$ python3 -q
>>> import numpy as np
>>> np.set_printoptions(precision=2, suppress=True, linewidth=100)
>>> def rnd(a):
...     return np.round(a, 2) + 0
... 
>>> K = np.load("mat.npy")
>>> rnd(K)
array([[ -9.02,  -9.02,  -0.18,  -5.72, -19.26,   5.19,  -6.78],
       [ -7.78,  -7.78,  -0.4 ,  -5.33, -15.85,   4.14,  -5.3 ],
       [ -5.57,  -5.57,  -0.76,  -4.48,  -9.99,   2.2 ,  -2.95],
       [ -3.11,  -3.11,  -1.  ,  -3.08,  -4.23,   0.09,  -1.06],
       [ -2.47,  -2.47,  -0.98,  -2.57,  -2.99,  -0.37,  -0.77],
       [ -1.51,  -1.51,  -0.8 ,  -1.65,  -1.55,  -0.74,  -0.53],
       [ -0.93,  -0.93,  -0.56,  -1.  ,  -0.89,  -0.67,  -0.41],
       [  0.06,   0.06,   0.04,   0.06,   0.06,   0.06,   0.04],
       [  0.15,   0.15,   0.1 ,   0.15,   0.15,   0.15,   0.1 ],
       [  0.98,   0.98,   0.66,   0.87,   1.11,   1.12,   0.88],
       [  1.52,   1.52,   1.02,   1.27,   1.85,   1.8 ,   1.53],
       [  1.7 ,   1.7 ,   1.14,   1.39,   2.11,   2.03,   1.76],
       [  3.65,   3.65,   2.29,   2.44,   5.39,   4.43,   4.7 ],
       [  4.14,   4.14,   2.56,   2.66,   6.31,   5.01,   5.51],
       [  4.32,   4.32,   2.65,   2.74,   6.67,   5.23,   5.83],
       [  5.13,   5.13,   3.07,   3.05,   8.27,   6.15,   7.23],
       [  6.3 ,   6.3 ,   3.62,   3.45,  10.67,   7.42,   9.32],
       [  6.63,   6.63,   3.78,   3.56,  11.36,   7.77,   9.92],
       [  8.49,   8.49,   4.59,   4.09,  15.42,   9.67,  13.38],
       [ 12.28,  12.28,   6.06,   4.97,  24.14,  13.22,  20.67],
       [ 12.97,  12.97,   6.31,   5.11,  25.77,  13.82,  22.02],
       [ 14.64,  14.64,   6.9 ,   5.43,  29.77,  15.26,  25.31],
       [ 17.14,  17.14,   7.73,   5.86,  35.89,  17.32,  30.29]])
>>> # column 1 repeats column 0
>>> idx = K[:, 1] > np.median(K[:, 1])
>>> f = K[idx].mean(axis=0) - K[~idx].mean(axis=0)
>>> np.argsort(-np.abs(f).round(6), kind="stable")
array([4, 6, 0, 1, 5, 3, 2])
>>> idx.astype(int)
array([0, 0, 0, 0, 0, 0, 0, 0, 0, 0, 0, 0, 1, 1, 1, 1, 1, 1, 1, 1, 1, 1, 1])
>>> rnd(f)
array([10.86, 10.86,  4.65,  5.62, 20.46,  8.32, 15.14])
>>> print(((K - K.mean(axis=0)) @ f > 0).astype(int))
[0 0 0 0 0 0 0 0 0 0 0 0 0 1 1 1 1 1 1 1 1 1 1]
>>> basis = K[[1, 5]].astype(float)
>>> for _ in range(4):
...     idx = np.linalg.norm(K[:, None] - basis, axis=-1).argmin(axis=1)
...     basis = np.array([K[idx == j].mean(axis=0) for j in range(2)])
... 
>>> print(idx)
[0 0 0 0 0 0 0 0 0 0 0 0 1 1 1 1 1 1 1 1 1 1 1]
>>> np.bincount(idx)
array([12, 11])
>>> np.abs(basis[1] - basis[0]).argmax()
np.int64(4)
>>> mat = np.array([[1, 1, 1, 1, 1, 1, 1, 1],
...     [1, -1, -1, 1, 1, -1, -1, 1],
...     [1, 1, -1, -1, -1, -1, 1, 1],
...     [1, -1, -1, 1, -1, 1, 1, -1],
...     [1, -1, 1, -1, 1, -1, 1, -1]])
>>> print(mat)
[[ 1  1  1  1  1  1  1  1]
 [ 1 -1 -1  1  1 -1 -1  1]
 [ 1  1 -1 -1 -1 -1  1  1]
 [ 1 -1 -1  1 -1  1  1 -1]
 [ 1 -1  1 -1  1 -1  1 -1]]
>>> out = np.array([[-5, -2],
...     [-2, 0],
...     [-2, -2],
...     [-4, 0],
...     [0, -3],
...     [-5, 4],
...     [1, 5],
...     [0, -2]])
>>> out.T @ mat.T
array([[-17,  -1,   5,  -9,   5],
       [  0, -14,   2,  14,  -4]])
>>> np.einsum("ik,kj->ji", mat, out)
array([[-17,  -1,   5,  -9,   5],
       [  0, -14,   2,  14,  -4]])
>>> np.linalg.matrix_rank(mat @ out)
np.int64(2)
>>> np.einsum("ik,kj->ij", mat, out)
array([[-17,   0],
       [ -1, -14],
       [  5,   2],
       [ -9,  14],
       [  5,  -4]])
>>> np.linalg.matrix_rank(np.vstack([mat, out.T]))
np.int64(7)
>>> np.vstack([mat, out.T]).shape
(7, 8)
>>> np.einsum("ij,ij->i", mat, mat)
array([8, 8, 8, 8, 8])
